$ python3 -q
>>> import numpy as np
>>> from numpy import linalg as LA
>>> np.set_printoptions(suppress=True, linewidth=200)
>>> rnd = lambda a: np.round(a, 3) + 0
>>> M2 = np.array([[2, 0, 3, 1, 2],
...     [0, 1, 0, 3, 1],
...     [2, 3, 1, 1, 3],
...     [1, 0, 0, 0, 1],
...     [0, 1, 0, 1, 0]])
>>> C = np.array([[-1, -2, 1, 1, 1, 1, 0],
...     [-2, 2, 0, 0, -1, -2, 0],
...     [1, 2, 2, 2, 0, 0, 0],
...     [2, 1, 0, -1, 2, 0, 2],
...     [2, -1, 1, -2, 1, -2, 1],
...     [1, 1, 0, -2, 2, 0, 0],
...     [-1, 2, 1, -2, -1, -1, 1]])
>>> X = np.block([[M2, np.array([[5, -2, 2, -3, 4, -2, 5],
...     [2, -2, 0, -2, 4, -3, 0],
...     [-3, 3, 0, 5, -1, -1, -2],
...     [5, 2, 3, 1, 2, -5, 3],
...     [4, -5, -2, -3, 0, -4, 4]])], [np.zeros((7, 5)), C]])
>>> X
array([[ 2.,  0.,  3.,  1.,  2.,  5., -2.,  2., -3.,  4., -2.,  5.],
       [ 0.,  1.,  0.,  3.,  1.,  2., -2.,  0., -2.,  4., -3.,  0.],
       [ 2.,  3.,  1.,  1.,  3., -3.,  3.,  0.,  5., -1., -1., -2.],
       [ 1.,  0.,  0.,  0.,  1.,  5.,  2.,  3.,  1.,  2., -5.,  3.],
       [ 0.,  1.,  0.,  1.,  0.,  4., -5., -2., -3.,  0., -4.,  4.],
       [ 0.,  0.,  0.,  0.,  0., -1., -2.,  1.,  1.,  1.,  1.,  0.],
       [ 0.,  0.,  0.,  0.,  0., -2.,  2.,  0.,  0., -1., -2.,  0.],
       [ 0.,  0.,  0.,  0.,  0.,  1.,  2.,  2.,  2.,  0.,  0.,  0.],
       [ 0.,  0.,  0.,  0.,  0.,  2.,  1.,  0., -1.,  2.,  0.,  2.],
       [ 0.,  0.,  0.,  0.,  0.,  2., -1.,  1., -2.,  1., -2.,  1.],
       [ 0.,  0.,  0.,  0.,  0.,  1.,  1.,  0., -2.,  2.,  0.,  0.],
       [ 0.,  0.,  0.,  0.,  0., -1.,  2.,  1., -2., -1., -1.,  1.]])
>>> rng = np.random.default_rng(36899)
>>> M2 = X + rng.integers(-2, 3, (12, 11)) @ rng.integers(-2, 3, (11, 12))
>>> M2
array([[  0.,  -3.,   2.,  13.,   8.,   6.,   2.,   7.,  10.,  -1., -12.,  13.],
       [  3.,  -1.,  -4.,   6.,  -3.,   7., -12.,   3.,  -8.,  -1.,  -6.,   5.],
       [  1., -10., -12.,   2.,   5.,  -7.,  -5.,  -1.,   7.,   6.,  -9., -12.],
       [ 13.,   3.,  -1.,  -3.,  -9.,   3.,  -6.,  17.,   4.,  -2., -10.,   3.],
       [ -8.,   5.,   4.,   5.,  -4.,   1.,  -2.,  -3., -16.,   5.,  14.,  -9.],
       [ -8.,  -5., -10.,  -7.,   9.,  -8.,  -1.,   3.,   0.,  -3.,   9.,  -8.],
       [  4.,   7.,  11.,  13., -14.,  -4.,   7.,   7.,   1.,   2.,  -6.,   1.],
       [ -9., -12., -11.,  -8.,  16.,   2.,   5.,  -7.,   7.,  -4.,   1.,  -1.],
       [-11.,   4.,   4.,   6.,   7.,  -4.,   7.,  -7.,  -6.,  11.,  13.,  -8.],
       [  0., -11.,   2.,  -3.,   9.,   0.,  16.,   5.,  -1.,   0.,  -2.,  -3.],
       [  6.,   9.,  15.,   3.,  -1.,  12.,   4.,  -4.,   7.,  -1.,   1.,   9.],
       [  2.,  -4.,  -9.,  -6.,   4.,   9.,  -8.,   1.,  -2.,  -8.,  -2.,   8.]])
>>> LA.matrix_rank(M2 - X, tol=1e-8)
np.int64(11)
>>> np.abs(M2 - X).sum(axis=1)
array([70., 53., 70., 65., 80., 70., 72., 80., 88., 54., 74., 60.])
>>> E = np.load("data.npy")
>>> E
array([[  4,  -4,  -9,  -4,  -5,  -7,  -5,   8,   5,  -2,  -3,   9],
       [ -2,   4,   6,  -5,   7,   8,  -7,  -5,   2,   4,   8,  -8],
       [  8,   6,  -2,   1,   2,   0,  -2,  -5,   4,   2,  -5,  -3],
       [  4,   7,   9,   0,   4,   5,   5,   8,   0,  -4,  -7,   3],
       [ -2,  -2,  -8,   6,   5,  -9,  -3,   7,  -9,   9,  -9,  -7],
       [ -1,   3,   7,   3,  -3,   1,   8,   2,  -6,  -4,  -8,  -5],
       [ -2,   9,   2,   8,  -8,   2,   7,   7,  -3,  -2,   7,  -1],
       [  4,   1,   2,   3,  -5,   5,   6,   1,   8,   8,   9,  -1],
       [ -6,  16,  21, -29,  30,  33, -40, -17,  15,  18,  37, -31]])
>>> Uu, s, Vt = LA.svd(E)
>>> V = Vt[:(s > 1e-8).sum()]
>>> vec = E[5] + -2 * E[7] + rng.integers(2) * np.eye(12)[7]
>>> vec
array([ -9.,   1.,   3.,  -3.,   7.,  -9.,  -4.,   0., -22., -20., -26.,  -3.])
>>> np.allclose(V.T @ V @ vec, vec)
True
>>> LA.matrix_rank(np.vstack([E, vec]))
np.int64(8)
>>> rnd(LA.norm(vec - V.T @ V @ vec))
np.float64(0.0)
>>> vec = np.array([-1, 3, -3, 1, -5, 8, -6, -3, 8, 1, -9, 2])
>>> (E @ vec).argmax()
np.int64(8)
>>> E @ vec
array([ 65,   9, 107,  21, -70, -29, -67,  11, 110])
>>> np.einsum("ij,j->i", E, vec)
array([ 65,   9, 107,  21, -70, -29, -67,  11, 110])
>>> E @ np.eye(12)[5]
array([-7.,  8.,  0.,  5., -9.,  1.,  2.,  5., 33.])
>>> E * vec
array([[  -4,  -12,   27,   -4,   25,  -56,   30,  -24,   40,   -2,   27,   18],
       [   2,   12,  -18,   -5,  -35,   64,   42,   15,   16,    4,  -72,  -16],
       [  -8,   18,    6,    1,  -10,    0,   12,   15,   32,    2,   45,   -6],
       [  -4,   21,  -27,    0,  -20,   40,  -30,  -24,    0,   -4,   63,    6],
       [   2,   -6,   24,    6,  -25,  -72,   18,  -21,  -72,    9,   81,  -14],
       [   1,    9,  -21,    3,   15,    8,  -48,   -6,  -48,   -4,   72,  -10],
       [   2,   27,   -6,    8,   40,   16,  -42,  -21,  -24,   -2,  -63,   -2],
       [  -4,    3,   -6,    3,   25,   40,  -36,   -3,   64,    8,  -81,   -2],
       [   6,   48,  -63,  -29, -150,  264,  240,   51,  120,   18, -333,  -62]])
>>> (E * vec).sum(axis=1)
array([ 65,   9, 107,  21, -70, -29, -67,  11, 110])
>>> LA.norm(E @ vec) <= LA.norm(E, 2) * LA.norm(vec) + 1e-9
np.True_
>>> vec = np.array([3, 0, -1, 1, 2, -2, -1, 2, 0, -2, 3, -2])
>>> rhs = X @ vec
>>> rhs
array([-20., -14.,  18., -26., -26.,   7.,  -2.,   0., -13., -11.,  -7.,  -1.])
>>> rnd(LA.solve(X, rhs + X[:, 6]))
array([ 3.,  0., -1.,  1.,  2., -2.,  0.,  2.,  0., -2.,  3., -2.])
>>> rnd(LA.solve(X.T, X[8]))
array([0., 0., 0., 0., 0., 0., 0., 0., 1., 0., 0., 0.])
>>> W0 = np.loadtxt("x.csv", delimiter=",")
>>> rnd(W0)
array([[-0.408,  0.031,  0.481,  0.712,  0.073, -0.254, -0.154],
       [-0.408, -0.71 ,  0.284, -0.388, -0.146,  0.126, -0.245],
       [-0.647,  0.542, -0.197, -0.389,  0.017, -0.215, -0.227],
       [ 0.374,  0.329,  0.733, -0.368, -0.175, -0.178, -0.132],
       [-0.17 , -0.015, -0.023,  0.037, -0.764, -0.236,  0.575],
       [-0.068, -0.187,  0.119, -0.23 ,  0.577, -0.502,  0.556],
       [-0.272,  0.24 ,  0.313, -0.035,  0.163,  0.731,  0.457]])
>>> rnd(W0.T @ W0)
array([[1., 0., 0., 0., 0., 0., 0.],
       [0., 1., 0., 0., 0., 0., 0.],
       [0., 0., 1., 0., 0., 0., 0.],
       [0., 0., 0., 1., 0., 0., 0.],
       [0., 0., 0., 0., 1., 0., 0.],
       [0., 0., 0., 0., 0., 1., 0.],
       [0., 0., 0., 0., 0., 0., 1.]])
>>> rnd(LA.svd(W0, compute_uv=False))
array([1., 1., 1., 1., 1., 1., 1.])
>>> rnd(W0[:, 4] @ W0[:, 1])
np.float64(0.0)
>>> M2 = LA.inv(W0)
>>> rnd(LA.det(W0) * LA.det(M2))
np.float64(1.0)
>>> rnd(LA.cond(W0))
np.float64(1.0)
>>> rnd(LA.norm(W0[3] - W0[2]))
np.float64(1.414)
>>> rnd(LA.norm(W0, "nuc"))
np.float64(7.0)
>>> rnd(LA.norm(W0) ** 2 / LA.norm(W0, 2) ** 2)
np.float64(7.0)
>>> cov = W0.T @ W0
>>> rnd(cov)
array([[1., 0., 0., 0., 0., 0., 0.],
       [0., 1., 0., 0., 0., 0., 0.],
       [0., 0., 1., 0., 0., 0., 0.],
       [0., 0., 0., 1., 0., 0., 0.],
       [0., 0., 0., 0., 1., 0., 0.],
       [0., 0., 0., 0., 0., 1., 0.],
       [0., 0., 0., 0., 0., 0., 1.]])
>>> np.allclose(cov, cov.T)
True
>>> mat = np.loadtxt("mat.csv", delimiter=",")
>>> mat
array([[ 0.804, -0.578,  0.735, -0.691, -0.43 , -0.598],
       [-0.99 ,  0.9  , -0.915,  0.984, -0.273,  0.995],
       [-0.867, -0.74 , -0.968,  0.834, -0.254, -0.998],
       [-0.983,  0.982, -0.919,  0.932,  0.919,  0.999],
       [-0.999,  0.989, -0.987,  0.998,  0.273,  1.   ],
       [ 0.995, -0.04 ,  1.   , -0.966, -0.974,  1.   ],
       [ 1.   , -0.993,  0.995, -1.   ,  0.778, -1.   ],
       [-1.   ,  0.991, -1.   ,  1.   , -0.994,  1.   ],
       [-0.397,  0.964,  0.592,  0.168,  0.686,  1.   ],
       [-0.988,  0.824, -0.744,  0.99 , -0.909,  0.999],
       [-0.95 ,  0.749,  0.617,  0.986, -0.998,  1.   ],
       [-0.999,  0.856, -1.   ,  0.986,  0.995, -0.978],
       [-0.963,  0.38 , -0.999,  0.653,  0.998, -1.   ],
       [ 0.95 , -0.98 , -0.592, -0.963,  0.885, -1.   ]])
>>> z = mat[:, 3] > np.median(mat[:, 3])
>>> u = mat[z].mean(axis=0) - mat[~z].mean(axis=0)
>>> ((mat - mat.mean(axis=0)) @ u > 0).astype(int)
array([0, 1, 0, 1, 1, 0, 0, 1, 1, 1, 1, 1, 1, 0])
>>> z = rng.permutation(12)
>>> z
array([ 4, 10,  8,  9,  5,  1,  2, 11,  6,  7,  0,  3])
>>> M2 = X[z][:, z]
>>> rnd(LA.det(M2)), rnd(LA.det(X[z]))
(np.float64(-16263.0), np.float64(16263.0))
>>> rnd(np.sort(np.abs(LA.eigvals(M2))))
array([0.538, 1.646, 1.646, 1.73 , 1.73 , 1.847, 2.726, 3.366, 3.366, 3.679, 3.679, 4.825])
>>> np.trace(M2)
np.float64(8.0)
>>> vec = np.array([3, 2, -9, 3, 2, 0])
>>> rhs = mat @ vec
>>> rnd(LA.solve(mat.T @ mat, mat.T @ rhs))
array([ 3.,  2., -9.,  3.,  2.,  0.])
>>> rhs = rhs + 0.1 * rng.normal(size=14)
>>> rnd(rhs)
array([ -8.311,   9.541,   6.649,  11.793,  11.536, -10.95 ,  -9.432,   8.977,  -2.721,   6.685,  -5.936,  12.673,  10.87 ,   5.108])
>>> c, *_ = LA.lstsq(mat, rhs)
>>> [round(float(LA.norm(LA.solve(mat.T @ mat + lam * np.eye(6), mat.T @ rhs))), 2) for lam in (0, 1, 10, 100)]
[10.29, 7.75, 4.62, 1.35]
>>> rnd(LA.norm(rhs - mat @ c))
np.float64(0.217)
>>> m1 = np.load("w.npy")
>>> m1
array([[ 8,  1,  1,  0,  0,  2,  1, -1,  0, -2, -2],
       [ 1, -2,  2,  1,  0,  2, -2,  0,  0, -2,  1],
       [ 0, -2, -5,  1, -2,  0,  2,  2,  2,  1,  2],
       [ 0,  1, -2,  5, -2,  1, -2,  2, -2, -1,  1],
       [ 0,  2,  0,  2, -1, -2,  0,  2,  1,  1,  0],
       [ 2, -2, -2,  0,  0,  7, -2, -1,  0, -1,  2],
       [-2, -1,  2, -2,  1,  2, -2,  2,  0,  2,  1],
       [-2, -1, -1,  2,  1,  1, -1,  4,  2, -2,  1],
       [ 1, -1,  1,  1,  2,  0, -1,  2, -1,  0,  1],
       [ 1,  0,  0,  0, -1,  1,  2, -1,  1, -7,  0],
       [-1, -2,  2, -1,  0, -2,  1, -2,  0, -1, -7]])
>>> (m1 - m1.T) / 2
array([[ 0. ,  0. ,  0.5,  0. ,  0. ,  0. ,  1.5,  0.5, -0.5, -1.5, -0.5],
       [ 0. ,  0. ,  2. ,  0. , -1. ,  2. , -0.5,  0.5,  0.5, -1. ,  1.5],
       [-0.5, -2. ,  0. ,  1.5, -1. ,  1. ,  0. ,  1.5,  0.5,  0.5,  0. ],
       [ 0. ,  0. , -1.5,  0. , -2. ,  0.5,  0. ,  0. , -1.5, -0.5,  1. ],
       [ 0. ,  1. ,  1. ,  2. ,  0. , -1. , -0.5,  0.5, -0.5,  1. ,  0. ],
       [ 0. , -2. , -1. , -0.5,  1. ,  0. , -2. , -1. ,  0. , -1. ,  2. ],
       [-1.5,  0.5,  0. ,  0. ,  0.5,  2. ,  0. ,  1.5,  0.5,  0. ,  0. ],
       [-0.5, -0.5, -1.5,  0. , -0.5,  1. , -1.5,  0. ,  0. , -0.5,  1.5],
       [ 0.5, -0.5, -0.5,  1.5,  0.5,  0. , -0.5,  0. ,  0. , -0.5,  0.5],
       [ 1.5,  1. , -0.5,  0.5, -1. ,  1. ,  0. ,  0.5,  0.5,  0. ,  0.5],
       [ 0.5, -1.5,  0. , -1. ,  0. , -2. ,  0. , -1.5, -0.5, -0.5,  0. ]])
>>> np.trace(m1)
np.int64(-1)
>>> LA.matrix_power(m1, 3)
array([[ 634,  -10,   13,   -5,  -12,  372,   10, -141,   -5, -191, -108],
       [ 104,   48,   87,   -1,   25,   98,  -44,  -52,  -56, -114,  -17],
       [ -42,   17, -210,   62,  -81,  -28,   38,   82,   79,  150,  184],
       [  29,   30,  -96,  130,  -54,   96,  -83,  -16,  -72,   22,   51],
       [ -77,    4,  -67,  107,  -14,  -39,  -47,   93,  -13,   78,    6],
       [ 383,   37,  -47,  -54,  -23,  299,  -19, -176,  -47,   -1,   50],
       [-129,    2,   93,  -39,   96,  -18,  -97,   38,  -64,  135,   -4],
       [-195,   20,  -81,  179,  -34,  -55,  -47,  111,    3,  -92,   32],
       [  -1,   19,   44,   66,   36,   34,  -86,   71,  -49,   -6,   49],
       [  91,   24,  -83,   22,  -94,   28,  170,  -86,  107, -385,  -31],
       [ -98, -107,  236,  -52,   37,  -75,   32,  -95,   26, -315, -339]])
>>> rnd(np.abs(LA.eigvals(m1)).max())
np.float64(9.72)
>>> rnd(np.sort(np.abs(LA.eigvals(m1))))
array([0.894, 0.894, 2.445, 3.306, 3.306, 4.68 , 5.74 , 5.74 , 7.97 , 7.97 , 9.72 ])
>>> M2 = m1 / np.sqrt((m1 ** 2).mean(axis=1, keepdims=True))
>>> rnd(LA.norm(M2, axis=1))
array([3.317, 3.317, 3.317, 3.317, 3.317, 3.317, 3.317, 3.317, 3.317, 3.317, 3.317])
>>> LA.matrix_rank(M2) == LA.matrix_rank(m1)
np.True_
>>> Uu, s, Vt = LA.svd(m1, full_matrices=False)
>>> rnd(np.cumsum(s ** 2) / np.sum(s ** 2))
array([0.273, 0.529, 0.674, 0.78 , 0.872, 0.925, 0.971, 0.986, 0.995, 1.   , 1.   ])
>>> (s > 1e-8).sum()
np.int64(11)
>>> rnd(Uu.T @ Uu)
array([[1., 0., 0., 0., 0., 0., 0., 0., 0., 0., 0.],
       [0., 1., 0., 0., 0., 0., 0., 0., 0., 0., 0.],
       [0., 0., 1., 0., 0., 0., 0., 0., 0., 0., 0.],
       [0., 0., 0., 1., 0., 0., 0., 0., 0., 0., 0.],
       [0., 0., 0., 0., 1., 0., 0., 0., 0., 0., 0.],
       [0., 0., 0., 0., 0., 1., 0., 0., 0., 0., 0.],
       [0., 0., 0., 0., 0., 0., 1., 0., 0., 0., 0.],
       [0., 0., 0., 0., 0., 0., 0., 1., 0., 0., 0.],
       [0., 0., 0., 0., 0., 0., 0., 0., 1., 0., 0.],
       [0., 0., 0., 0., 0., 0., 0., 0., 0., 1., 0.],
       [0., 0., 0., 0., 0., 0., 0., 0., 0., 0., 1.]])
>>> Uu.shape, s.shape, Vt.shape
((11, 11), (11,), (11, 11))
>>> np.allclose(Uu * s @ Vt, m1)
True
>>> rnd(s / s[0])
array([1.   , 0.969, 0.73 , 0.624, 0.579, 0.44 , 0.411, 0.236, 0.186, 0.129, 0.013])
>>> rnd(np.sqrt((s ** 2).sum())), rnd(LA.norm(m1))
(np.float64(22.45), np.float64(22.45))
>>> z = rng.permutation(11)
>>> M2 = m1[:, z] * rng.choice([-1, 1], 11)
>>> M2
array([[-1,  2,  1,  0,  1,  0,  0, -2,  8,  1,  2],
       [ 0,  2, -2,  0,  2,  1,  0, -2,  1, -2, -1],
       [ 2, -1,  2, -2, -5,  1,  2,  0,  0, -2, -2],
       [ 2,  1, -2, -2, -2,  5, -2, -1,  0,  1, -1],
       [ 2, -1,  0, -1,  0,  2,  1,  2,  0,  2,  0],
       [-1,  1, -2,  0, -2,  0,  0, -7,  2, -2, -2],
       [ 2, -2, -2,  1,  2, -2,  0, -2, -2, -1, -1],
       [ 4,  2, -1,  1, -1,  2,  2, -1, -2, -1, -1],
       [ 2,  0, -1,  2,  1,  1, -1,  0,  1, -1, -1],
       [-1,  7,  2, -1,  0,  0,  1, -1,  1,  0,  0],
       [-2,  1,  1,  0,  2, -1,  0,  2, -1, -2,  7]])
>>> Uu, _, Vt = LA.svd(m1.T @ M2)
>>> rnd(LA.lstsq(m1, M2)[0])
array([[ 0.,  0.,  0.,  0.,  0.,  0.,  0.,  0.,  1.,  0.,  0.],
       [ 0.,  0.,  0.,  0.,  0.,  0.,  0.,  0.,  0.,  1.,  0.],
       [ 0.,  0.,  0.,  0.,  1.,  0.,  0.,  0.,  0.,  0.,  0.],
       [ 0.,  0.,  0.,  0.,  0.,  1.,  0.,  0.,  0.,  0.,  0.],
       [ 0.,  0.,  0.,  1.,  0.,  0.,  0.,  0.,  0.,  0.,  0.],
       [ 0.,  0.,  0.,  0.,  0.,  0.,  0., -1.,  0.,  0.,  0.],
       [ 0.,  0.,  1.,  0.,  0.,  0.,  0.,  0.,  0.,  0.,  0.],
       [ 1.,  0.,  0.,  0.,  0.,  0.,  0.,  0.,  0.,  0.,  0.],
       [ 0.,  0.,  0.,  0.,  0.,  0.,  1.,  0.,  0.,  0.,  0.],
       [ 0., -1.,  0.,  0.,  0.,  0.,  0.,  0.,  0.,  0.,  0.],
       [ 0.,  0.,  0.,  0.,  0.,  0.,  0.,  0.,  0.,  0., -1.]])
